In [1]: import numpy as np

In [2]: np.set_printoptions(precision=2, suppress=True, linewidth=100)

In [3]: rd = lambda a: np.round(a, 2) + 0

In [4]: M = np.load("block8.npy")

In [5]: M
Out[5]: 
array([[-3, -2, -1,  0,  1,  2,  3,  4,  5,  6,  7,  8],
       [ 9, 10, 11, 12, 13, 14, 15, 16, 17, 18, 19, 20],
       [21, 22, 23, 24, 25, 26, 27, 28, 29, 30, 31, 32],
       [33, 34, 35, 36, 37, 38, 39, 40, 41, 42, 43, 44],
       [45, 46, 47, 48, 49, 50, 51, 52, 53, 54, 55, 56],
       [57, 58, 59, 60, 61, 62, 63, 64, 65, 66, 67, 68]])

In [6]: # rows and columns are dependent

In [7]: rd(np.linalg.norm(M, 2) / np.linalg.norm(M))
Out[7]: np.float64(1.0)

In [8]: np.argsort(-np.linalg.norm(M, axis=0).round(6), kind="stable")[:3]
Out[8]: array([11, 10,  9])

In [9]: [round(float(x), 2) for x in np.linalg.svd(M, compute_uv=False)[:3]]
Out[9]: [326.96, 15.58, 0.0]

In [10]: rng = np.random.default_rng(326776)

In [11]: out = M + rng.integers(-2, 3, (6, 2)) @ rng.integers(-2, 3, (2, 12))

In [12]: out
Out[12]: 
array([[-1, -8,  7, -4,  5, -4,  5,  4,  5,  0,  3,  8],
       [ 9, 14,  5, 16,  9, 18, 14, 17, 16, 23, 22, 18],
       [26, 19, 25, 26, 23, 23, 29, 31, 26, 30, 30, 26],
       [37, 34, 33, 40, 33, 38, 40, 43, 38, 45, 44, 38],
       [49, 42, 51, 48, 49, 46, 53, 54, 51, 52, 53, 52],
       [61, 58, 57, 64, 57, 62, 64, 67, 62, 69, 68, 62]])

In [13]: rd(np.linalg.svd(out - M, compute_uv=False))
Out[13]: array([21.61, 18.71,  0.  ,  0.  ,  0.  ,  0.  ])

In [14]: out - M
Out[14]: 
array([[ 2, -6,  8, -4,  4, -6,  2,  0,  0, -6, -4,  0],
       [ 0,  4, -6,  4, -4,  4, -1,  1, -1,  5,  3, -2],
       [ 5, -3,  2,  2, -2, -3,  2,  3, -3,  0, -1, -6],
       [ 4,  0, -2,  4, -4,  0,  1,  3, -3,  3,  1, -6],
       [ 4, -4,  4,  0,  0, -4,  2,  2, -2, -2, -2, -4],
       [ 4,  0, -2,  4, -4,  0,  1,  3, -3,  3,  1, -6]])

In [15]: np.abs(M).max()
Out[15]: np.int64(68)

In [16]: M.mean(axis=0)
Out[16]: array([27., 28., 29., 30., 31., 32., 33., 34., 35., 36., 37., 38.])

In [17]: rd(np.linalg.norm(M))
Out[17]: np.float64(327.33)

In [18]: M[6]
IndexError: index 6 is out of bounds for axis 0 with size 6


In [19]: rd(np.linalg.svd(M, compute_uv=False))
Out[19]: array([326.96,  15.58,   0.  ,   0.  ,   0.  ,   0.  ])

In [20]: M.sum(axis=0)
Out[20]: array([162, 168, 174, 180, 186, 192, 198, 204, 210, 216, 222, 228])

In [21]: M.sum(axis=1)
Out[21]: array([ 30, 174, 318, 462, 606, 750])
